% ipython --no-banner

In [1]: import numpy as np

In [2]: np.set_printoptions(suppress=True, linewidth=120)

In [3]: rnd = lambda a: np.round(a, 2) + 0

In [4]: data = np.loadtxt("block8.csv", delimiter=",")

In [5]: print(rnd(data))
[[0.31 0.03 0.28 0.28 0.1 ]
 [0.09 0.45 0.09 0.23 0.14]
 [0.21 0.03 0.24 0.27 0.24]
 [0.   0.27 0.23 0.27 0.23]
 [0.2  0.2  0.25 0.1  0.25]]

In [6]: # row-stochastic, so 1 is an eigenvalue

In [7]: rng = np.random.default_rng(2257)

In [8]: labels = rng.permutation(5)

In [9]: print(labels)
[1 0 3 4 2]

In [10]: M2 = data[labels][:, labels]

In [11]: print(rnd(np.trace(M2)))
1.53

In [12]: print(np.allclose(M2, data))
False

In [13]: print(rnd(np.sort(np.abs(np.linalg.eigvals(M2)))))
[0.07 0.18 0.18 0.39 1.  ]

In [14]: x0 = np.array([0, 2, 3, 1, 3])

In [15]: print(rnd(data @ np.eye(5)[2]))
[0.28 0.09 0.24 0.23 0.25]

In [16]: print(np.linalg.norm(data @ x0) <= np.linalg.norm(data, 2) * np.linalg.norm(x0) + 1e-9)
True

In [17]: print(np.sign((data @ x0).round(6)))
[1. 1. 1. 1. 1.]

In [18]: print(rnd(np.einsum("ij,j->i", data, x0)))
[1.48 1.82 1.79 2.19 2.  ]

In [19]: O, evecs = np.linalg.qr(data[:, :4])[0], np.linalg.qr(data[:, 4:])[0]

In [20]: sv = np.linalg.svd(O.T @ evecs, compute_uv=False)

In [21]: print(rnd(np.degrees(np.arccos(sv.clip(0, 1)))))
[14.03]

In [22]: print(rnd(np.linalg.norm(O @ O.T - evecs @ evecs.T, 2)))
1.0

In [23]: mat = np.load("arr.npy")

In [24]: print(rnd(mat))
[[-0.73 -0.78 -2.65  0.91]
 [ 2.88 -0.44 -0.21  0.66]
 [-0.91 -0.74 -2.62  0.87]
 [-1.61  0.89  2.07 -1.15]
 [ 2.72 -0.59 -0.73  0.84]
 [-1.55  0.89  2.11 -1.15]
 [-2.13 -0.4  -2.04  0.39]
 [-0.77  0.92  2.5  -1.15]
 [ 2.06 -0.82 -1.69  1.09]
 [-2.55 -0.19 -1.57  0.12]
 [ 2.44 -0.72 -1.24  0.99]]

In [25]: # rank 2

In [26]: print(data @ np.ones(5))
[1. 1. 1. 1. 1.]

In [27]: print(rnd(np.linalg.matrix_power(data, 100)))
[[0.15 0.21 0.21 0.23 0.2 ]
 [0.15 0.21 0.21 0.23 0.2 ]
 [0.15 0.21 0.21 0.23 0.2 ]
 [0.15 0.21 0.21 0.23 0.2 ]
 [0.15 0.21 0.21 0.23 0.2 ]]

In [28]: print(data.sum(axis=1))
[1. 1. 1. 1. 1.]

In [29]: p = np.eye(5)[4]

In [30]: for _ in range(3):
    ...:     p = p @ data
    ...:     print(p.round(2))
    ...: 
[0.2  0.2  0.25 0.1  0.25]
[0.18 0.18 0.22 0.22 0.19]
[0.16 0.19 0.22 0.23 0.2 ]

In [31]: A = np.load("case19.npy")

In [32]: print(A)
[[-1 -2 -2 -1]
 [ 1  2  2  1]
 [ 3  2 -3  2]
 [-3  1 -2  2]
 [-1 -3  1  0]]

In [33]: O, evecs = np.linalg.qr(A[:, :3])[0], np.linalg.qr(A[:, 3:])[0]

In [34]: sv = np.linalg.svd(O.T @ evecs, compute_uv=False)

In [35]: print(rnd(np.linalg.norm(O @ O.T - evecs @ evecs.T, 2)))
1.0

In [36]: print(rnd(np.degrees(np.arccos(sv.clip(0, 1)))))
[40.1]

In [37]: print(rnd(sv))
[0.76]

In [38]: u = np.array([-3, 3, -3])

In [39]: print(np.polyval(u, A[1]))
[-3 -9 -9 -3]

In [40]: print(np.cross(A[1, :3], A[4, :3]))
[ 8 -3 -1]

In [41]: print(np.array([np.convolve(row, u, "same") for row in A]))
[[  3   3   3   3]
 [ -3  -3  -3  -3]
 [  3   6 -21  15]
 [-12  18 -15  12]
 [  6  -9  12  -3]]

In [42]: x0 = np.array([4, 3, 2, 5])

In [43]: rhs = A @ x0

In [44]: print(rnd(np.linalg.pinv(A) @ A))
[[1. 0. 0. 0.]
 [0. 1. 0. 0.]
 [0. 0. 1. 0.]
 [0. 0. 0. 1.]]

In [45]: print(rnd(np.linalg.solve(A.T @ A, A.T @ rhs)))
[4. 3. 2. 5.]

In [46]: print(rhs)
[-19  19  22  -3 -11]

In [47]: print(rnd(np.linalg.lstsq(A, rhs)[0]))
[4. 3. 2. 5.]

In [48]: rhs = rhs + 0.3 * rng.normal(size=5)

In [49]: print(rnd(rhs))
[-18.6   18.97  21.55  -2.83 -10.87]

In [50]: b, *_ = np.linalg.lstsq(A, rhs)

In [51]: print(rnd(A.T @ (rhs - A @ b)))
[0. 0. 0. 0.]

In [52]: print(rnd(np.linalg.norm(rhs - A @ b)))
0.26

In [53]: print(b.round())
[4. 3. 2. 5.]

In [54]: M2 = np.c_[A[:, :1] @ np.array([[7]]), np.array([3, 2, 1, -2, -2])]

In [55]: print(M2)
[[ -7   3]
 [  7   2]
 [ 21   1]
 [-21  -2]
 [ -7  -2]]

In [56]: print(rnd(np.linalg.norm(M2 - A @ np.linalg.lstsq(A, M2)[0], axis=0)))
[0.   3.54]

In [57]: print(rnd(np.linalg.lstsq(A, M2[:, 0])[0]))
[7. 0. 0. 0.]

In [58]: print(rnd(np.linalg.norm(np.linalg.qr(A)[0].T @ M2, axis=0) ** 2 / ((M2 ** 2).sum(axis=0) + 1e-12)))
[1.   0.43]

In [59]: print(np.linalg.matrix_rank(np.c_[A, M2]))
5

In [60]: print(np.linalg.matrix_rank(M2))
2

In [61]: arr = np.load("m.npy")

In [62]: print(arr)
[[4. 0. 3.]
 [0. 4. 0.]
 [3. 0. 4.]]

In [63]: # symmetric

In [64]: def softmax(z):
    ...:     e = np.exp(z - z.max(axis=-1, keepdims=True))
    ...:     return e / e.sum(axis=-1, keepdims=True)
    ...: 

In [65]: print(rnd(softmax(arr[0] + 4)))
[0.72 0.01 0.27]

In [66]: print(rnd(softmax(arr).sum(axis=1)))
[1. 1. 1.]

In [67]: print(rnd(softmax(arr[0])))
[0.72 0.01 0.27]

In [68]: S = arr @ arr.T / np.sqrt(3)

In [69]: print(softmax(S).round(6).argmax(axis=1))
[0 1 2]

In [70]: print(rnd(softmax(S)))
[[0.64 0.   0.36]
 [0.   1.   0.  ]
 [0.36 0.   0.64]]

In [71]: print(rnd(softmax(S + np.triu(np.full(S.shape, -np.inf), 1))))
[[1.   0.   0.  ]
 [0.   1.   0.  ]
 [0.36 0.   0.64]]

In [72]: u, v = arr[2], arr[1]

In [73]: print(u @ u)
25.0

In [74]: p = (u @ v) / (u @ u) * u

In [75]: print((v - p) @ u)
0.0

In [76]: print(rnd(np.linalg.norm(u + v) ** 2 + np.linalg.norm(u - v) ** 2))
82.0

In [77]: print((arr != 0).astype(int))
[[1 0 1]
 [0 1 0]
 [1 0 1]]

In [78]: print(rnd(np.linalg.det(arr)))
28.0

In [79]: print(rnd(np.sort(np.linalg.eigvals(arr).real)))
[1. 4. 7.]

In [80]: J = np.cumsum(np.array([[6, 5, 6],
    ...:     [5, -9, 5],
    ...:     [4, -7, -5],
    ...:     [7, -3, 6],
    ...:     [8, 6, -3],
    ...:     [3, -3, 7],
    ...:     [2, 3, 7],
    ...:     [9, -4, 1],
    ...:     [-9, 0, 9],
    ...:     [5, -4, 4],
    ...:     [-5, 4, -3],
    ...:     [-8, -1, 6],
    ...:     [-5, 7, -8],
    ...:     [-6, -1, -3],
    ...:     [6, 0, -8],
    ...:     [1, 9, 4],
    ...:     [0, -5, 2],
    ...:     [2, 1, -7],
    ...:     [3, -3, -8],
    ...:     [9, 6, -4],
    ...:     [9, 3, 8],
    ...:     [9, 7, 7],
    ...:     [7, -3, 0],
    ...:     [3, -5, 6],
    ...:     [3, -9, -8]]), axis=0)

In [81]: print(J)
[[  6   5   6]
 [ 11  -4  11]
 [ 15 -11   6]
 [ 22 -14  12]
 [ 30  -8   9]
 [ 33 -11  16]
 [ 35  -8  23]
 [ 44 -12  24]
 [ 35 -12  33]
 [ 40 -16  37]
 [ 35 -12  34]
 [ 27 -13  40]
 [ 22  -6  32]
 [ 16  -7  29]
 [ 22  -7  21]
 [ 23   2  25]
 [ 23  -3  27]
 [ 25  -2  20]
 [ 28  -5  12]
 [ 37   1   8]
 [ 46   4  16]
 [ 55  11  23]
 [ 62   8  23]
 [ 65   3  29]
 [ 68  -6  21]]

In [82]: x0 = np.array([8, 6, 5])

In [83]: a = np.maximum(J @ x0, 0)

In [84]: print(np.flatnonzero(a > 1e-9))
[ 0  1  2  3  4  5  6  7  8  9 10 11 12 13 14 15 16 17 18 19 20 21 22 23 24]

In [85]: print(np.tanh(J @ x0))
[1. 1. 1. 1. 1. 1. 1. 1. 1. 1. 1. 1. 1. 1. 1. 1. 1. 1. 1. 1. 1. 1. 1. 1. 1.]

In [86]: print(J * (a > 1e-9)[:, None])
[[  6   5   6]
 [ 11  -4  11]
 [ 15 -11   6]
 [ 22 -14  12]
 [ 30  -8   9]
 [ 33 -11  16]
 [ 35  -8  23]
 [ 44 -12  24]
 [ 35 -12  33]
 [ 40 -16  37]
 [ 35 -12  34]
 [ 27 -13  40]
 [ 22  -6  32]
 [ 16  -7  29]
 [ 22  -7  21]
 [ 23   2  25]
 [ 23  -3  27]
 [ 25  -2  20]
 [ 28  -5  12]
 [ 37   1   8]
 [ 46   4  16]
 [ 55  11  23]
 [ 62   8  23]
 [ 65   3  29]
 [ 68  -6  21]]

In [87]: x0 = np.array([2, 1, 1, 1])

In [88]: rhs = A @ x0

In [89]: b, lr = np.zeros(4), 1 / np.linalg.norm(A, 2) ** 2

In [90]: for i in range(10):
    ...:     b -= lr * A.T @ (A @ b - rhs)
    ...:     if i % 2 == 0: print(i, round(np.linalg.norm(A @ b - rhs), 2))
    ...: 
0 3.32
2 1.24
4 0.99
6 0.83
8 0.69

In [91]: print(rnd(np.linalg.cond(A)))
3.46

In [92]: x0 = np.array([3, 2, 0])

In [93]: rhs = J @ x0

In [94]: b, lr = np.zeros(3), 1 / np.linalg.norm(J, 2) ** 2

In [95]: for i in range(3):
    ...:     b -= lr * J.T @ (J @ b - rhs)
    ...:     if i % 1 == 0: print(i, round(np.linalg.norm(J @ b - rhs), 2))
    ...: 
0 132.93
1 124.26
2 116.19

In [96]: print(rnd(np.linalg.cond(J)))
7.18

In [97]: W0 = np.array([[4, -1, -1, 2], [-1, 4, 4, 2], [-1, 5, 3, 2], [3, 5, 1, 4]])

In [98]: print(W0)
[[ 4 -1 -1  2]
 [-1  4  4  2]
 [-1  5  3  2]
 [ 3  5  1  4]]

In [99]: D = np.linalg.norm(mat[:, None] - mat[None], axis=-1)

In [100]: print(D.mean(axis=1).argmax())
7

In [101]: print(np.linalg.matrix_rank(D ** 2))
3

In [102]: print((D + 1e9 * np.eye(11)).round(6).argmin(axis=1))
[ 2  4  0  5  1  3  9  5 10  6  8]

In [103]: print(np.argsort(-np.linalg.norm(W0, axis=0).round(6), kind="stable")[:3])
[1 3 0]

In [104]: print([round(float(x), 2) for x in np.linalg.svd(W0, compute_uv=False)[:3]])
[10.42, 6.16, 1.6]

In [105]: Uu, sv, vt = np.linalg.svd(W0)

In [106]: print(np.argmax(sv[:-1] / (sv[1:] + 1e-6)) + 1)
3

In [107]: print(rnd(sv))
[10.42  6.16  1.6   0.  ]

In [108]: M2 = Uu[:, :3] @ np.diag(sv[:3]) @ vt[:3]

In [109]: print(rnd(M2))
[[ 4. -1. -1.  2.]
 [-1.  4.  4.  2.]
 [-1.  5.  3.  2.]
 [ 3.  5.  1.  4.]]

In [110]: print(rnd(np.linalg.norm(W0 - M2) / np.linalg.norm(W0)))
0.0

In [111]: print(np.linalg.matrix_rank(M2))
3

In [112]: W = np.array([[1, 1, 2, 2], [0, 1, 1, 0], [3, 1, 2, 0], [1, 0, 2, 3]])

In [113]: b = np.array([1, 1, -1, -1])

In [114]: hid = np.maximum(M2 @ W + b, 0)

In [115]: print(np.linalg.matrix_rank(hid))
4

In [116]: print((hid > 0).mean(axis=0))
[1. 1. 1. 1.]

In [117]: Z = np.array([[2, 1, 2], [1, 0, 0], [1, 1, 2], [0, 2, 2]])

In [118]: print((hid @ Z).round(6).argmax(axis=1))
[2 2 2 2]

In [119]: print(rnd(W0 @ np.linalg.pinv(W0) @ W0))
[[ 4. -1. -1.  2.]
 [-1.  4.  4.  2.]
 [-1.  5.  3.  2.]
 [ 3.  5.  1.  4.]]

In [120]: print(np.linalg.lstsq(W0[:-1].T, W0[-1])[2])
3

In [121]: feats = np.load("out8.npy")

In [122]: print(rnd(feats))
[[0.33 0.33 0.33]
 [0.   1.   0.  ]
 [0.   0.5  0.5 ]]

In [123]: # rows sum to 1

In [124]: M2 = feats + rng.integers(-2, 3, (3, 1)) @ rng.integers(-2, 3, (1, 3))

In [125]: print(rnd(M2))
[[ 0.33  0.33  0.33]
 [-1.    1.   -1.  ]
 [-1.    0.5  -0.5 ]]

In [126]: print(M2 - feats)
[[ 0.  0.  0.]
 [-1.  0. -1.]
 [-1.  0. -1.]]

In [127]: print(np.abs(M2 - feats).sum(axis=1))
[0. 2. 2.]

In [128]: W = np.array([[-1, 2], [1, 2], [-2, -1]])

In [129]: b = np.array([1, 0])

In [130]: hid = np.maximum(feats @ W + b, 0)

In [131]: print((hid > 0).astype(int))
[[1 1]
 [1 1]
 [1 1]]

In [132]: print(np.linalg.matrix_rank(hid))
2

In [133]: Z = np.array([[-1, 0, 1], [-2, 0, 1]])

In [134]: print(rnd(hid @ Z))
[[-2.33  0.    1.33]
 [-6.    0.    4.  ]
 [-1.5   0.    1.  ]]

In [135]: print(feats @ np.ones(3))
[1. 1. 1.]

In [136]: print(rnd(np.linalg.matrix_power(feats, 2)))
[[0.11 0.61 0.28]
 [0.   1.   0.  ]
 [0.   0.75 0.25]]

In [137]: p = np.eye(3)[1]

In [138]: for _ in range(4):
     ...:     p = p @ feats
     ...:     print(p.round(2))
     ...: 
[0. 1. 0.]
[0. 1. 0.]
[0. 1. 0.]
[0. 1. 0.]

In [139]: hat = np.triu(np.array([[1, -1, -4], [-4, 4, -3], [-1, -3, 5]]), 1) + np.eye(3)

In [140]: M2 = hat @ feats @ np.linalg.inv(hat)

In [141]: print(rnd(hat @ feats - feats @ hat))
[[ 0.   -2.67  0.33]
 [ 0.   -1.5   1.5 ]
 [ 0.    0.    1.5 ]]

In [142]: M2 = feats / np.linalg.norm(feats, axis=1, keepdims=True)

In [143]: G = M2 @ M2.T

In [144]: print(rnd(np.degrees(np.arccos(np.clip(G[0, 1], -1, 1)))))
54.74

In [145]: print(rnd(G[0]))
[1.   0.58 0.82]

In [146]: print((np.abs(G) > 0.9).astype(int))
[[1 0 0]
 [0 1 0]
 [0 0 1]]

In [147]: X = np.array([[1, -1, 1, -1, -1, 1, -1, 1],
     ...:     [1, 1, -1, -1, -1, -1, 1, 1],
     ...:     [1, -1, 1, -1, 1, -1, 1, -1]])

In [148]: print(X)
[[ 1 -1  1 -1 -1  1 -1  1]
 [ 1  1 -1 -1 -1 -1  1  1]
 [ 1 -1  1 -1  1 -1  1 -1]]

In [149]: M2 = np.array([[1, 0], [1, 4], [0, 1], [1, 5], [1, 4], [0, 1], [3, 2], [3, 2]])

In [150]: print(np.einsum("ik,kj->ji", X, M2))
[[ -2   6   0]
 [-11  -3  -5]]

In [151]: print(np.vstack([X, M2.T]).shape)
(5, 8)

In [152]: print(np.linalg.matrix_rank(np.vstack([X, M2.T])))
5

In [153]: print(np.einsum("ij,ij->i", X, X))
[8 8 8]
